$ python3 -q
>>> import numpy as np
>>> from numpy import linalg as LA
>>> np.set_printoptions(precision=2, suppress=True, linewidth=140, sign=" ")
>>> rd = lambda a: np.round(a, 2) + 0
>>> feats = np.load("layer13.npy")
>>> feats
array([[ 1.5 ,  1.6 , -0.9 ,  0.5 ],
       [-0.7 , -1.5 , -0.5 , -1.3 ],
       [ 0.1 , -0.9 ,  0.  ,  2.4 ],
       [ 2.  ,  0.5 ,  0.  , -1.7 ],
       [-0.4 ,  1.7 , -0.7 ,  0.1 ],
       [-0.6 , -1.5 , -0.32, -1.16],
       [ 0.2 ,  1.6 ,  0.3 ,  0.3 ]])
>>> P = feats @ LA.solve(feats.T @ feats, feats.T)
>>> rd(np.diag(P))
array([ 0.76,  0.46,  0.75,  0.77,  0.62,  0.33,  0.31])
>>> rd(LA.eigvalsh(P))
array([ 0.,  0.,  0.,  1.,  1.,  1.,  1.])
>>> LA.matrix_rank(np.eye(7) - P)
np.int64(3)
>>> B = feats / LA.norm(feats, axis=1, keepdims=True)
>>> G = B @ B.T
>>> (np.abs(G) > 0.9).astype(int)
array([[ 1,  0,  0,  0,  0,  0,  0],
       [ 0,  1,  0,  0,  0,  1,  0],
       [ 0,  0,  1,  0,  0,  0,  0],
       [ 0,  0,  0,  1,  0,  0,  0],
       [ 0,  0,  0,  0,  1,  0,  0],
       [ 0,  1,  0,  0,  0,  1,  0],
       [ 0,  0,  0,  0,  0,  0,  1]])
>>> np.argwhere(np.triu(np.abs(G) > 0.95, 1))
array([[ 1,  5]])
>>> rd(LA.norm(B, axis=1))
array([ 1.,  1.,  1.,  1.,  1.,  1.,  1.])
>>> rd(G[6])
array([ 0.68, -0.85, -0.16,  0.15,  0.78, -0.88,  1.  ])
>>> rd(np.degrees(np.arccos(np.clip(G[6, 3], -1, 1))))
np.float64(81.09)
>>> (G - 2 * np.eye(7)).round(6).argmax(axis=1)
array([ 6,  5,  0,  0,  6,  1,  4])
>>> def softmax(z):
...     e = np.exp(z - z.max(axis=-1, keepdims=True))
...     return e / e.sum(axis=-1, keepdims=True)
... 
>>> rd(softmax(10 * feats[1]))
array([ 0.12,  0.  ,  0.88,  0.  ])
>>> S = feats @ feats.T / np.sqrt(4)
>>> softmax(S).round(6).argmax(axis=1)
array([ 0,  1,  2,  3,  4,  1,  6])
>>> Q, _ = LA.qr(np.array([[0.8, -1.1, 0.9, -0.2, -0.8, -0.9],
...     [0.5, -1.3, -0.3, 0.5, 1.2, -0.4],
...     [0.6, -0.4, -0.7, 0.5, -0.3, -0.3],
...     [-1.5, 1.9, 1.1, -0.3, 0.1, 1.3],
...     [0.9, 0.4, 0.4, 0.5, -0.4, 0.2],
...     [-0.6, 0.8, 1.7, -0.4, -1.4, 0.6]]))
>>> vecs, _ = LA.qr(np.array([[-0.5, -1.2, 0.3, 0.4, 2.0, -0.8],
...     [1.0, 0.0, -0.6, 0.8, 0.2, 0.2],
...     [-0.1, 0.8, 0.2, 0.5, -0.5, -0.9],
...     [0.1, 0.9, -0.3, 0.6, 0.4, -0.6],
...     [0.7, -0.9, 0.8, 1.8, -0.6, 1.3],
...     [0.4, 0.8, -1.7, -0.9, 2.1, 0.8]]))
>>> sigma = 3 * 0.9 ** np.arange(6)
>>> J = Q[:, :6] * sigma @ vecs[:6]
>>> rd(J)
array([[-0.39,  1.26, -1.86, -0.07,  0.04,  0.5 ],
       [-0.98,  0.14,  0.05,  1.61, -1.06,  0.91],
       [ 1.07, -1.09, -1.01,  0.91, -0.33, -0.28],
       [-0.84, -1.54,  0.34, -0.82,  1.14,  1.14],
       [ 1.73,  0.75,  0.15,  0.89,  1.3 ,  0.99],
       [ 0.54, -0.15, -0.05, -1.3 , -0.93,  1.47]])
>>> B = J / LA.norm(J, axis=1, keepdims=True)
>>> G = B @ B.T
>>> (np.abs(G) > 0.9).astype(int)
array([[ 1,  0,  0,  0,  0,  0],
       [ 0,  1,  0,  0,  0,  0],
       [ 0,  0,  1,  0,  0,  0],
       [ 0,  0,  0,  1,  0,  0],
       [ 0,  0,  0,  0,  1,  0],
       [ 0,  0,  0,  0,  0,  1]])
>>> np.argwhere(np.triu(np.abs(G) > 0.95, 1))
array([], shape=(0, 2), dtype=int64)
>>> rd(G)
array([[ 1.  ,  0.14, -0.03, -0.27,  0.08,  0.09],
       [ 0.14,  1.  ,  0.06, -0.14, -0.1 , -0.06],
       [-0.03,  0.06,  1.  , -0.19,  0.18, -0.11],
       [-0.27, -0.14, -0.19,  1.  , -0.1 ,  0.25],
       [ 0.08, -0.1 ,  0.18, -0.1 ,  1.  , -0.02],
       [ 0.09, -0.06, -0.11,  0.25, -0.02,  1.  ]])
>>> rd(G[3])
array([-0.27, -0.14, -0.19,  1.  , -0.1 ,  0.25])
>>> rng = np.random.default_rng(907623)
>>> z = rng.permutation(6)
>>> B = J[:, z] * rng.choice([-1, 1], 6)
>>> rd(B)
array([[-0.07,  0.04, -1.26, -0.5 , -0.39, -1.86],
       [ 1.61, -1.06, -0.14, -0.91, -0.98,  0.05],
       [ 0.91, -0.33,  1.09,  0.28,  1.07, -1.01],
       [-0.82,  1.14,  1.54, -1.14, -0.84,  0.34],
       [ 0.89,  1.3 , -0.75, -0.99,  1.73,  0.15],
       [-1.3 , -0.93,  0.15, -1.47,  0.54, -0.05]])
>>> left, _, VT = LA.svd(J.T @ B)
>>> rd(left @ VT)
array([[ 0.,  0.,  0.,  0.,  1.,  0.],
       [ 0.,  0., -1.,  0.,  0.,  0.],
       [ 0.,  0.,  0.,  0.,  0.,  1.],
       [ 1.,  0.,  0.,  0.,  0.,  0.],
       [ 0.,  1.,  0.,  0.,  0.,  0.],
       [ 0.,  0.,  0., -1.,  0.,  0.]])
>>> rd(LA.det(J))
np.float64(150.09)
>>> np.allclose(J @ J.T, J.T @ J)
False
>>> rd(np.sort(np.abs(LA.eigvals(J))))
array([ 2.17,  2.17,  2.37,  2.37,  2.38,  2.38])
>>> rd(np.abs(LA.eigvals(J)).max())
np.float64(2.38)
>>> rd(np.trace(J))
np.float64(0.69)
>>> W0 = np.loadtxt("x.csv", delimiter=",")
>>> W0
array([[ 2.,  2.,  2.,  2.],
       [ 2.,  3.,  2.,  3.],
       [ 2.,  2.,  2.,  2.],
       [ 2.,  3.,  2.,  3.]])
>>> rd(LA.norm(W0, 2) / LA.norm(W0))
np.float64(1.0)
>>> LA.cond(W0) > 100
np.True_
>>> LA.matrix_rank(W0, rtol=0.1)
np.int64(1)
>>> [round(float(x), 2) for x in LA.svd(W0, compute_uv=False)[:3]]
[9.12, 0.88, 0.0]
>>> rd(np.sort(np.abs(LA.eigvals(W0))))
array([ 0.  ,  0.  ,  0.88,  9.12])
>>> (W0 + W0.T) / 2
array([[ 2.,  2.,  2.,  2.],
       [ 2.,  3.,  2.,  3.],
       [ 2.,  2.,  2.,  2.],
       [ 2.,  3.,  2.,  3.]])
>>> W0.inv()
Traceback (most recent call last):
  File "<python-input-52>", line 1, in <module>
    W0.inv()
    ^^^^^^
AttributeError: 'numpy.ndarray' object has no attribute 'inv'
>>> J.reshape(6, 7)
Traceback (most recent call last):
  File "<python-input-53>", line 1, in <module>
    J.reshape(6, 7)
    ~~~~~~~~~^^^^^^
ValueError: cannot reshape array of size 36 into shape (6,7)
>>> rd(J.reshape(2, -1))
array([[-0.39,  1.26, -1.86, -0.07,  0.04,  0.5 , -0.98,  0.14,  0.05,  1.61, -1.06,  0.91,  1.07, -1.09, -1.01,  0.91, -0.33, -0.28],
       [-0.84, -1.54,  0.34, -0.82,  1.14,  1.14,  1.73,  0.75,  0.15,  0.89,  1.3 ,  0.99,  0.54, -0.15, -0.05, -1.3 , -0.93,  1.47]])
>>> t3 = J.reshape(6, 2, -1)
>>> rd(t3[:, 0])
array([[-0.39,  1.26, -1.86],
       [-0.98,  0.14,  0.05],
       [ 1.07, -1.09, -1.01],
       [-0.84, -1.54,  0.34],
       [ 1.73,  0.75,  0.15],
       [ 0.54, -0.15, -0.05]])
>>> rd(np.einsum("ihd,ihd->ih", t3, t3))
array([[ 5.2 ,  0.25],
       [ 0.99,  4.56],
       [ 3.37,  1.03],
       [ 3.21,  3.26],
       [ 3.59,  3.48],
       [ 0.32,  4.73]])
>>> M = np.minimum.outer(np.arange(1, 8), np.arange(1, 8)) * 5
>>> M
array([[  5,   5,   5,   5,   5,   5,   5],
       [  5,  10,  10,  10,  10,  10,  10],
       [  5,  10,  15,  15,  15,  15,  15],
       [  5,  10,  15,  20,  20,  20,  20],
       [  5,  10,  15,  20,  25,  25,  25],
       [  5,  10,  15,  20,  25,  30,  30],
       [  5,  10,  15,  20,  25,  30,  35]])
>>> x = np.array([0, -1, -1, 1, 2, 0, 2])
>>> target = M @ x
>>> b, lr = np.zeros(7), 1 / LA.norm(M, 2) ** 2
>>> for i in range(50):
...     b -= lr * M.T @ (M @ b - target)
...     if i % 10 == 0: print(i, round(LA.norm(M @ b - target), 2))
... 
0 22.23
10 19.67
20 17.44
30 15.5
40 13.83
>>> rd(b)
array([-0.07, -0.06,  0.14,  0.49,  0.85,  1.11,  1.28])
>>> rd(LA.cond(M))
np.float64(87.57)
>>> data = np.load("run16.npy")
>>> data
array([[  6.66, -20.7 ,  -7.33,   2.1 , -10.23],
       [  3.43, -36.12,  27.35, -10.83,  12.08],
       [ -8.06,   2.92,  -8.25,  20.11,  -8.18],
       [ 21.8 ,   1.97,  12.4 ,   7.05, -31.26],
       [ -2.43,  37.49,  49.74,  -1.78, -10.8 ],
       [  8.16, -27.59,  -1.51, -15.38,  27.3 ],
       [ -8.6 , -15.14, -18.94, -19.63,  -2.03],
       [ 27.85, -19.16,  18.46,  -1.64, -26.15],
       [  6.68,   1.95, -23.1 ,  -0.09, -15.84],
       [ 16.38,  -1.  ,   4.68, -24.39,   5.43],
       [-21.12,  -0.98,  12.33,  14.23,   6.21],
       [  0.8 ,  11.12,  -7.52,  12.81, -17.81],
       [ -4.05,   4.99,  21.  ,  -3.8 , -29.58],
       [  5.2 ,  21.98,  -0.01,   3.38,  25.02],
       [ -7.21, -23.39, -14.16, -46.53,  12.65],
       [-13.81,   4.05, -14.1 ,  11.67,  -1.85],
       [  4.91,   6.98,  28.21,  31.62,   4.11],
       [  1.38, -23.81, -14.86, -12.43, -34.72],
       [  0.04,  10.7 ,  18.52, -35.71, -21.95],
       [ -5.97,  10.45,   1.36,  36.43,   1.51],
       [  3.16,  -4.81,  -6.76, -13.54,   8.17],
       [-17.51,   8.97,  -1.75,   9.16, -26.46],
       [ 18.67,   1.84,  -0.51,  11.73,  18.97],
       [ -9.5 ,  -3.5 ,  -3.82,  -6.12,  22.3 ],
       [ 21.87, -17.49,  15.6 ,  15.97,   8.36],
       [ -2.93,   3.93,   7.14,  -2.48,  -7.5 ],
       [  8.18,  11.21, -38.46, -13.5 ,   0.06],
       [ 19.42,   9.18,  19.7 , -10.45,  -2.51],
       [-36.33, -12.96,  33.43, -13.07, -10.69],
       [ 12.96,  39.3 ,  30.86,  -4.2 ,  -0.02],
       [ -3.02,   8.09,  14.38,  51.82,   0.39],
       [ -8.62,  -0.66,  28.03,  13.42,  -1.  ],
       [  8.93,   0.05,   9.03,  25.7 , -28.72]])
>>> B = np.c_[feats[:, :3] @ np.array([[0, 3, -1], [-2, 3, -1], [5, 2, -4]]), np.array([3, -1, -1, 3, 3, -4, 0])]
>>> rd(B)
array([[-7.7 ,  7.5 ,  0.5 ,  3.  ],
       [ 0.5 , -7.6 ,  4.2 , -1.  ],
       [ 1.8 , -2.4 ,  0.8 , -1.  ],
       [-1.  ,  7.5 , -2.5 ,  3.  ],
       [-6.9 ,  2.5 ,  1.5 ,  3.  ],
       [ 1.4 , -6.94,  3.38, -4.  ],
       [-1.7 ,  6.  , -3.  ,  0.  ]])
>>> LA.matrix_rank(B)
np.int64(4)
>>> rd(LA.lstsq(feats, B[:, 0])[0])
array([ 0., -2.,  5.,  0.])
>>> LA.matrix_rank(np.c_[feats, B])
np.int64(5)
>>> theta = rng.uniform(0, 2 * np.pi, 31)
>>> Q, _ = LA.qr(np.array([[2.5, 0.9],
...     [-0.3, -0.3],
...     [-0.2, -0.1],
...     [0.2, -0.6],
...     [1.5, -0.1],
...     [-0.1, -0.7]]))
>>> m1 = 10 * np.c_[np.cos(theta), np.sin(theta)] @ Q.T
>>> rd(m1)
array([[-8.7 ,  1.82,  0.81,  2.03, -2.62,  3.05],
       [ 8.8 , -1.37, -0.75, -0.4 ,  4.23, -1.45],
       [-6.97,  0.2 ,  0.47, -2.78, -6.3 , -1.92],
       [ 6.28,  0.07, -0.38,  3.38,  6.51,  2.59],
       [ 8.38, -0.94, -0.66,  0.91,  5.26, -0.1 ],
       [ 8.22, -2.05, -0.81, -3.08,  1.37, -4.02],
       [ 5.56,  0.31, -0.3 ,  3.88,  6.61,  3.17],
       [-4.11,  2.19,  0.58,  5.61,  3.19,  6.03],
       [ 8.84, -1.63, -0.79, -1.3 ,  3.39, -2.34],
       [-8.24,  2.05,  0.81,  3.05, -1.42,  3.99],
       [ 6.25, -2.27, -0.72, -4.82, -1.32, -5.51],
       [ 7.61, -0.49, -0.55,  2.09,  5.98,  1.16],
       [ 5.73, -2.27, -0.69, -5.07, -1.83, -5.69],
       [-1.92,  1.96,  0.41,  5.89,  4.6 ,  6.04],
       [ 8.64, -1.87, -0.81, -2.22,  2.41, -3.22],
       [-8.13,  2.08,  0.81,  3.22, -1.2 ,  4.14],
       [ 1.23,  1.43,  0.13,  5.61,  5.99,  5.4 ],
       [-3.11,  2.1 ,  0.5 ,  5.79,  3.89,  6.09],
       [-6.03,  2.27,  0.71,  4.94,  1.54,  5.59],
       [ 6.4 , -2.27, -0.73, -4.73, -1.15, -5.44],
       [-7.2 ,  0.3 ,  0.49, -2.55, -6.2 , -1.66],
       [ 7.36, -2.21, -0.78, -4.06, -0.01, -4.89],
       [ 1.12, -1.84, -0.34, -5.89, -5.02, -5.95],
       [-8.62,  1.14,  0.7 , -0.33, -4.83,  0.7 ],
       [ 7.04, -2.24, -0.77, -4.32, -0.43, -5.11],
       [-6.58,  2.26,  0.74,  4.63,  0.97,  5.36],
       [ 5.16, -2.25, -0.65, -5.3 , -2.35, -5.85],
       [-0.05,  1.67,  0.25,  5.81,  5.51,  5.75],
       [-1.6 , -1.35, -0.1 , -5.53, -6.1 , -5.27],
       [-8.69,  1.84,  0.81,  2.08, -2.57,  3.09],
       [-6.2 ,  2.27,  0.72,  4.84,  1.36,  5.53]])
>>> B = m1 / np.sqrt((m1 ** 2).mean(axis=1, keepdims=True))
>>> rd(LA.norm(B, axis=1))
array([ 2.45,  2.45,  2.45,  2.45,  2.45,  2.45,  2.45,  2.45,  2.45,  2.45,  2.45,  2.45,  2.45,  2.45,  2.45,  2.45,  2.45,  2.45,  2.45,
        2.45,  2.45,  2.45,  2.45,  2.45,  2.45,  2.45,  2.45,  2.45,  2.45,  2.45,  2.45])
>>> A = np.array([[1, 0, 0, 1, 0],
...     [-2, 1, -1, -2, -1],
...     [-1, 0, 0, -1, 0],
...     [-1, 2, 1, 1, 2],
...     [0, 0, -1, -2, 1]])
>>> A
array([[ 1,  0,  0,  1,  0],
       [-2,  1, -1, -2, -1],
       [-1,  0,  0, -1,  0],
       [-1,  2,  1,  1,  2],
       [ 0,  0, -1, -2,  1]])
>>> u = np.array([5, 6, 9])
>>> np.correlate(A[0], A[2], "full")
array([ 0, -1,  0,  0, -2,  0,  0, -1,  0])
>>> np.convolve(A[0], u)
array([ 5,  6,  9,  5,  6,  9,  0])
>>> np.array([np.convolve(row, u, "same") for row in A])
array([[  6,   9,   5,   6,   9],
       [ -7, -17,  -7, -26, -24],
       [ -6,  -9,  -5,  -6,  -9],
       [  4,   8,  29,  25,  21],
       [  0,  -5, -16, -16, -12]])
>>> F = 0.7 ** np.abs(np.subtract.outer(np.arange(5), np.arange(5)))
>>> rd(F)
array([[ 1.  ,  0.7 ,  0.49,  0.34,  0.24],
       [ 0.7 ,  1.  ,  0.7 ,  0.49,  0.34],
       [ 0.49,  0.7 ,  1.  ,  0.7 ,  0.49],
       [ 0.34,  0.49,  0.7 ,  1.  ,  0.7 ],
       [ 0.24,  0.34,  0.49,  0.7 ,  1.  ]])
>>> x = np.ones(5)
>>> for _ in range(6):
...     x = F @ x
...     x /= LA.norm(x)
...     print(round(x @ F @ x, 2))
... 
3.1
3.1
3.1
3.1
3.1
3.1
>>> rd(LA.eigvalsh(F)[-1])
np.float64(3.1)
>>> P = np.triu(np.array([[-2, 0, 2, 2, 0],
...     [-1, 3, -3, 0, -3],
...     [0, 2, -3, 3, -1],
...     [-2, 2, 1, -3, -2],
...     [3, 0, 0, 2, 2]]), 1) + np.eye(5)
>>> B = P @ F @ LA.inv(P)
>>> rd(P @ F - F @ P)
array([[ 1.67,  2.38,  3.5 , -0.07,  5.66],
       [-2.19, -3.13, -2.87, -7.7 ,  0.21],
       [ 0.79,  1.13,  2.73, -1.68,  5.6 ],
       [-0.48, -0.69, -0.2 , -4.19,  2.17],
       [ 0.  ,  0.  ,  0.55, -1.95,  2.92]])
>>> rd(np.trace(B)), np.trace(F)
(np.float64(5.0), np.float64(5.0))
